% python3 -q
>>> import numpy as np
>>> np.set_printoptions(precision=2, suppress=True, linewidth=100)
>>> feats = np.loadtxt("block12.csv", delimiter=",")
>>> feats
array([[ 0.,  0., -1.,  0.],
       [ 0.,  1.,  0.,  0.],
       [ 1.,  0.,  0.,  0.],
       [ 0.,  0.,  0.,  1.]])
>>> round(np.linalg.norm(feats, "nuc"), 2)
np.float64(4.0)
>>> np.round(np.linalg.norm(feats[1], 1), 2), np.round(np.linalg.norm(feats[1], np.inf), 2)
(np.float64(1.0), np.float64(1.0))
>>> np.linalg.norm(feats, axis=0)
array([1., 1., 1., 1.])
>>> np.linalg.norm(feats, axis=1)
array([1., 1., 1., 1.])
>>> feats[1] @ feats[0]
np.float64(0.0)
>>> J = np.load("dump.npy")
>>> J
array([[4., 1., 1., 1.],
       [1., 4., 1., 1.],
       [1., 1., 4., 1.],
       [1., 1., 1., 4.]])
>>> ev, V = np.linalg.eigh(J)
>>> np.abs(V[:, -1])
array([0.5, 0.5, 0.5, 0.5])
>>> V @ np.diag(ev) @ V.T
array([[4., 1., 1., 1.],
       [1., 4., 1., 1.],
       [1., 1., 4., 1.],
       [1., 1., 1., 4.]])
>>> round(ev.sum(), 2), np.trace(J)
(np.float64(16.0), np.float64(16.0))
>>> Uu, sigma, vt = np.linalg.svd(J, full_matrices=False)
>>> sigma
array([7., 3., 3., 3.])
>>> np.cumsum(sigma ** 2) / np.sum(sigma ** 2)
array([0.64, 0.76, 0.88, 1.  ])
>>> round(np.sqrt((sigma ** 2).sum()), 2), round(float(np.linalg.norm(J)), 2)
(np.float64(8.72), 8.72)
>>> np.abs(vt[0])
array([0.5, 0.5, 0.5, 0.5])
>>> O = J.astype(float).copy()
>>> for j in range(4):
...     O[:, j] -= O[:, :j] @ (O[:, :j].T @ O[:, j])
...     O[:, j] /= np.linalg.norm(O[:, j])
... 
>>> np.round(O.T @ J, 2) + 0
array([[4.36, 2.29, 2.29, 2.29],
       [0.  , 3.71, 1.28, 1.28],
       [0.  , 0.  , 3.48, 0.89],
       [0.  , 0.  , 0.  , 3.36]])
>>> O
array([[ 0.92, -0.3 , -0.21, -0.16],
       [ 0.23,  0.94, -0.21, -0.16],
       [ 0.23,  0.13,  0.95, -0.16],
       [ 0.23,  0.13,  0.09,  0.96]])
>>> np.round(O.T @ O, 2) + 0
array([[1., 0., 0., 0.],
       [0., 1., 0., 0.],
       [0., 0., 1., 0.],
       [0., 0., 0., 1.]])
>>> E = np.load("data.npy")
>>> E
array([[ 3.,  0.,  1.],
       [ 0.,  6., -4.],
       [ 0.,  6., -4.]])
>>> W = np.array([[3, 0], [-3, 2], [3, -3]])
>>> c = np.array([0, 0])
>>> act = np.maximum(E @ W + c, 0)
>>> act
array([[12.,  0.],
       [ 0., 24.],
       [ 0., 24.]])
>>> W2 = np.array([[-1, -2], [-5, 5]])
>>> W @ W2
array([[ -3,  -6],
       [ -7,  16],
       [ 12, -21]])
>>> (act @ W2).round(6).argmax(axis=1)
array([0, 1, 1])
>>> E @ E
array([[ 9.,  6., -1.],
       [ 0., 12., -8.],
       [ 0., 12., -8.]])
>>> rng = np.random.default_rng(17)
>>> lab = rng.permutation(3)
>>> lab
array([0, 2, 1])
>>> M2 = E[lab][:, lab]
>>> round(np.linalg.det(M2), 2), round(float(np.linalg.det(E[lab])), 2)
(np.float64(0.0), 0.0)
>>> np.diag(M2)
array([ 3., -4.,  6.])
>>> u = np.array([0, 1])
>>> np.array([np.convolve(row, u, "same") for row in E])
array([[0., 3., 0.],
       [0., 0., 6.],
       [0., 0., 6.]])
>>> np.correlate(E[0], E[1], "full")
array([-12.,  18.,  -4.,   6.,   0.])
>>> arr = np.loadtxt("run6.csv", delimiter=",")
>>> arr
array([[ -9.,  -8.,   4.,   0.],
       [  4.,   5.,  -4.,   2.],
       [-16., -12.,   3.,   4.],
       [-16., -12.,   4.,   3.]])
>>> ev, V = np.linalg.eig(arr)
>>> np.sort(np.linalg.eigvals(np.linalg.inv(arr)))
array([-1.  , -1.  ,  0.33,  1.  ])
>>> ev
array([ 3.,  1., -1., -1.])
>>> np.sort(np.linalg.eigvals(arr @ arr))
array([1., 1., 1., 9.])
>>> np.round(arr @ V[:, 0] - ev[0] * V[:, 0], 2) + 0
array([0., 0., 0., 0.])
>>> M2 = np.array([[0, 0, -2], [3, 0, 1], [-1, 1, -2], [-1, 3, 1]])
>>> M2.T @ arr.T
array([[-28.,  17., -43., -43.],
       [  4.,   2.,  15.,  13.],
       [  2.,   7.,  18.,  15.]])
>>> np.einsum("ij->j", arr)
array([-37., -27.,   7.,   9.])
>>> np.linalg.matrix_rank(arr @ M2)
np.int64(3)
>>> np.einsum("ij,ij->i", arr, arr)
array([161.,  61., 425., 425.])
>>> np.linalg.matrix_rank(np.vstack([arr, M2.T]))
np.int64(4)
>>> arr @ M2
array([[-28.,   4.,   2.],
       [ 17.,   2.,   7.],
       [-43.,  15.,  18.],
       [-43.,  13.,  15.]])
>>> np.einsum("ik,kj->ij", arr, M2)
array([[-28.,   4.,   2.],
       [ 17.,   2.,   7.],
       [-43.,  15.,  18.],
       [-43.,  13.,  15.]])
>>> x = np.array([-1, 2, -2, 3])
>>> a = np.maximum(arr @ x, 0)
>>> arr * (a > 1e-9)[:, None]
array([[-0., -0.,  0.,  0.],
       [ 4.,  5., -4.,  2.],
       [-0., -0.,  0.,  0.],
       [-0., -0.,  0.,  0.]])
>>> np.flatnonzero(a > 1e-9)
array([1])
>>> np.maximum(arr @ (3 * x), 0)
array([ 0., 60.,  0.,  0.])
>>> arr.T @ a
array([ 80., 100., -80.,  40.])
>>> np.tanh(arr @ x)
array([-1.  ,  1.  , -0.96, -1.  ])
>>> C2 = arr.T @ arr
>>> np.allclose(C2, C2.T)
True
>>> np.round(np.linalg.svd(arr, compute_uv=False) ** 2, 2) + 0
array([1045.68,   26.2 ,    0.12,    0.  ])
>>> (arr @ arr.T).shape
(4, 4)
>>> np.linalg.matrix_rank(C2)
np.int64(4)
>>> np.trace(C2), (arr ** 2).sum()
(np.float64(1072.0), np.float64(1072.0))
>>> lab = rng.permutation(4)
>>> M2 = arr[:, lab] * rng.choice([-1, 1], 4)
>>> M2
array([[ -8.,   9.,  -0.,  -4.],
       [  5.,  -4.,  -2.,   4.],
       [-12.,  16.,  -4.,  -3.],
       [-12.,  16.,  -3.,  -4.]])
>>> Uu, _, vt = np.linalg.svd(arr.T @ M2)
>>> lab
array([1, 0, 3, 2])
>>> data = np.load("mat.npy")
>>> data
array([[-2, -4,  1, -4],
       [-2,  3,  5,  2],
       [ 3, -4, -1,  0],
       [ 0,  3, -4,  1]])
>>> P = np.triu(np.array([[-1, 2, 0, -2], [-1, 0, 1, 1], [0, 0, 1, 2], [-1, -2, -2, 2]]), 1) + np.eye(4)
>>> M2 = P @ data @ np.linalg.inv(P)
>>> P @ data - data @ P
array([[ -4.,   4.,  22.,   0.],
       [  3.,   3.,  -8., -16.],
       [  0.,   0.,  -4.,  14.],
       [  0.,   0.,  -3.,   5.]])
>>> np.round(np.linalg.det(M2), 2)
np.float64(-69.0)
>>> W0 = np.array([[-0.84, -2.5, 0.64],
...     [0.64, 1.8, -0.44],
...     [1.06, 1.84, -0.21],
...     [1.04, 1.88, -0.24]])
>>> Uu, sigma, vt = np.linalg.svd(W0)
>>> V = vt[:(sigma > 1e-8).sum()]
>>> x = W0[3] + 4 * W0[0] + rng.integers(2) * np.eye(3)[1]
>>> x
array([-2.32, -8.12,  2.32])
>>> V.T @ V
array([[ 0.78,  0.17,  0.38],
       [ 0.17,  0.87, -0.29],
       [ 0.38, -0.29,  0.36]])
>>> np.allclose(V.T @ V @ x, x)
True
>>> np.diag(V.T @ V)
array([0.78, 0.87, 0.36])
>>> Uu, sigma, vt = np.linalg.svd(W0)
>>> sigma.round(2) + 0
array([4.49, 0.5 , 0.  ])
>>> M2 = Uu[:, :2] @ np.diag(sigma[:2]) @ vt[:2]
>>> round(float(np.abs(W0 - M2).max()), 2)
0.0
>>> np.round(np.linalg.norm(W0 - M2, 2), 2), round(float(sigma[2]), 2)
(np.float64(0.0), 0.0)
>>> round(float(np.linalg.norm(W0 - M2) / np.linalg.norm(W0)), 2)
0.0
>>> X = np.loadtxt("a.csv", delimiter=",")
>>> X
array([[-0.53,  0.44,  0.23],
       [ 0.44, -0.37, -0.19],
       [ 0.23, -0.19, -0.1 ]])
>>> x = np.array([3, 1, 3])
>>> a = np.maximum(X @ x, 0)
>>> a
array([0.  , 0.37, 0.19])
>>> X * (a > 1e-9)[:, None]
array([[-0.  ,  0.  ,  0.  ],
       [ 0.44, -0.37, -0.19],
       [ 0.23, -0.19, -0.1 ]])
>>> X.T @ a
array([ 0.21, -0.18, -0.09])
>>> Uu, sigma, vt = np.linalg.svd(E)
>>> V = vt[:(sigma > 1e-8).sum()]
>>> x = E[2] + -3 * E[1] + rng.integers(2) * np.eye(3)[1]
>>> x
array([  0., -12.,   8.])
>>> V.T @ V
array([[ 0.93,  0.14,  0.21],
       [ 0.14,  0.71, -0.43],
       [ 0.21, -0.43,  0.36]])
>>> np.allclose(V.T @ V @ x, x)
True
>>> np.linalg.matrix_rank(np.vstack([E, x]))
np.int64(2)
>>> ev, V = np.linalg.eigh(X)
>>> x = np.array([6, 7, -7])
>>> V * np.abs(ev) @ V.T
array([[ 0.53, -0.44, -0.23],
       [-0.44,  0.37,  0.19],
       [-0.23,  0.19,  0.1 ]])
>>> round(float(x @ X @ x / (x @ x)), 2), round(ev[0], 2), np.round(ev[-1], 2)
(-0.04, np.float64(-1.0), np.float64(-0.0))
>>> np.round(np.abs(X).sum(axis=1).max(), 2), round(float(np.abs(ev).max()), 2)
(np.float64(1.2), 1.0)
>>> np.round(x @ X @ x, 2)
np.float64(-5.39)
>>> V * np.maximum(ev, 0) @ V.T
array([[0., 0., 0.],
       [0., 0., 0.],
       [0., 0., 0.]])
>>> np.round(np.linalg.eigvalsh(X[1:, 1:]), 2) + 0
array([-0.47,  0.  ])
>>> K = np.array([[1, 1, 1, 1, 1, 1, 1, 1],
...     [1, 1, -1, -1, 1, 1, -1, -1],
...     [1, -1, -1, 1, 1, -1, -1, 1]])
>>> def softmax(z):
...     e = np.exp(z - z.max(axis=-1, keepdims=True))
...     return e / e.sum(axis=-1, keepdims=True)
... 
>>> softmax(K[1])
array([0.22, 0.22, 0.03, 0.03, 0.22, 0.22, 0.03, 0.03])
>>> np.round(softmax(10 * K[1]), 2) + 0
array([0.25, 0.25, 0.  , 0.  , 0.25, 0.25, 0.  , 0.  ])
>>> S = K @ K.T / np.sqrt(8)
>>> softmax(S + np.triu(np.full(S.shape, -np.inf), 1))
array([[1.  , 0.  , 0.  ],
       [0.06, 0.94, 0.  ],
       [0.05, 0.05, 0.89]])
>>> softmax(S)[1] @ K
array([ 1.  ,  0.89, -0.89, -0.79,  1.  ,  0.89, -0.89, -0.79])
>>> softmax(S)
array([[0.89, 0.05, 0.05],
       [0.05, 0.89, 0.05],
       [0.05, 0.05, 0.89]])
>>> u, r1 = K[2], K[1]
>>> u @ u
np.int64(8)
>>> p = (u @ r1) / (u @ u) * u
>>> round(float(np.linalg.norm(u + r1) ** 2 + np.linalg.norm(u - r1) ** 2), 2)
32.0
>>> r1 - p
array([ 1.,  1., -1., -1.,  1.,  1., -1., -1.])
>>> np.outer(u, r1)
array([[ 1,  1, -1, -1,  1,  1, -1, -1],
       [-1, -1,  1,  1, -1, -1,  1,  1],
       [-1, -1,  1,  1, -1, -1,  1,  1],
       [ 1,  1, -1, -1,  1,  1, -1, -1],
       [ 1,  1, -1, -1,  1,  1, -1, -1],
       [-1, -1,  1,  1, -1, -1,  1,  1],
       [-1, -1,  1,  1, -1, -1,  1,  1],
       [ 1,  1, -1, -1,  1,  1, -1, -1]])
>>> p
array([ 0., -0., -0.,  0.,  0., -0., -0.,  0.])
